$ ipython --no-banner

In [1]: import numpy as np

In [2]: np.set_printoptions(precision=2, suppress=True, linewidth=160)

In [3]: cent = np.array([[2, -6, -3, -8], [-6, -5, 6, -1], [-9, 6, 9, -2]])

In [4]: rng = np.random.default_rng(536617)

In [5]: X = rng.normal(size=(14, 3)) @ cent + np.array([2, 2, -2, -2])

In [6]: print(X)
[[ 15.29   3.   -16.45  -9.48]
 [ 12.32  -4.57 -11.27   9.33]
 [  0.29 -16.51  -1.87 -15.32]
 [ -0.78   6.57   0.9   -1.69]
 [ 14.5  -17.82 -15.69  -9.07]
 [ 25.72  -7.65 -25.54   4.66]
 [ -4.88   7.48   5.09  -1.76]
 [  5.93   2.38  -5.32   4.04]
 [  6.5    1.97  -6.08   2.59]
 [ -3.11  26.69   5.72  18.54]
 [-12.86  -7.01  11.81 -13.62]
 [ -6.62   8.62   7.25   1.5 ]
 [ -4.29  -1.63   3.99  -5.7 ]
 [ 18.34  -8.92 -19.13  -5.17]]

In [7]: print(np.argsort(-np.linalg.norm(X, axis=0).round(6), kind="stable")[:3])
[2 0 1]

In [8]: Y = np.c_[X[:, :1] @ np.array([[1]]), np.array([3, 0, 1, 5, 3, -3, 4, 5, -2, 1, -2, 5, -3, 3])]

In [9]: print(Y)
[[ 15.29   3.  ]
 [ 12.32   0.  ]
 [  0.29   1.  ]
 [ -0.78   5.  ]
 [ 14.5    3.  ]
 [ 25.72  -3.  ]
 [ -4.88   4.  ]
 [  5.93   5.  ]
 [  6.5   -2.  ]
 [ -3.11   1.  ]
 [-12.86  -2.  ]
 [ -6.62   5.  ]
 [ -4.29  -3.  ]
 [ 18.34   3.  ]]

In [10]: print(np.linalg.norm(np.linalg.qr(X)[0].T @ Y, axis=0) ** 2 / ((Y ** 2).sum(axis=0) + 1e-12))
[1.   0.31]

In [11]: print(np.round(np.linalg.norm(Y - X @ np.linalg.lstsq(X, Y)[0], axis=0), 2) + 0)
[ 0.   10.05]

In [12]: print(np.linalg.matrix_rank(Y))
2

In [13]: Xc = X - X.mean(axis=0)

In [14]: V = np.linalg.svd(Xc)[2][:3]

In [15]: Y = Xc - Xc @ V.T @ V

In [16]: print(round(np.linalg.norm(Y) / np.linalg.norm(Xc), 2))
0.0

In [17]: print(np.linalg.norm(Y, axis=1).round(6).argmax())
0

In [18]: print(np.round(Y.std(axis=0), 2) + 0)
[0. 0. 0. 0.]

In [19]: t = np.radians(180)

In [20]: r_ = np.eye(4)

In [21]: r_[0, 0] = r_[2, 2] = np.cos(t)

In [22]: r_[0, 2], r_[2, 0] = -np.sin(t), np.sin(t)

In [23]: print(r_.round(2) + 0)
[[-1.  0.  0.  0.]
 [ 0.  1.  0.  0.]
 [ 0.  0. -1.  0.]
 [ 0.  0.  0.  1.]]

In [24]: Y = X @ r_.T

In [25]: print(np.allclose(X @ X.T, Y @ Y.T))
True

In [26]: print(np.abs(Y - X).max(axis=0))
[51.45  0.   51.07  0.  ]

In [27]: print(round(np.linalg.det(r_), 2), np.trace(r_))
1.0 0.0

In [28]: r0, r1 = X[3], X[1]

In [29]: print(np.round(r0 @ r0, 2))
47.38

In [30]: pr = (r0 @ r1) / (r0 @ r0) * r0

In [31]: print(r1 - pr)
[ 11.24   4.51 -10.03   7.  ]

In [32]: print(pr)
[ 1.08 -9.08 -1.25  2.33]
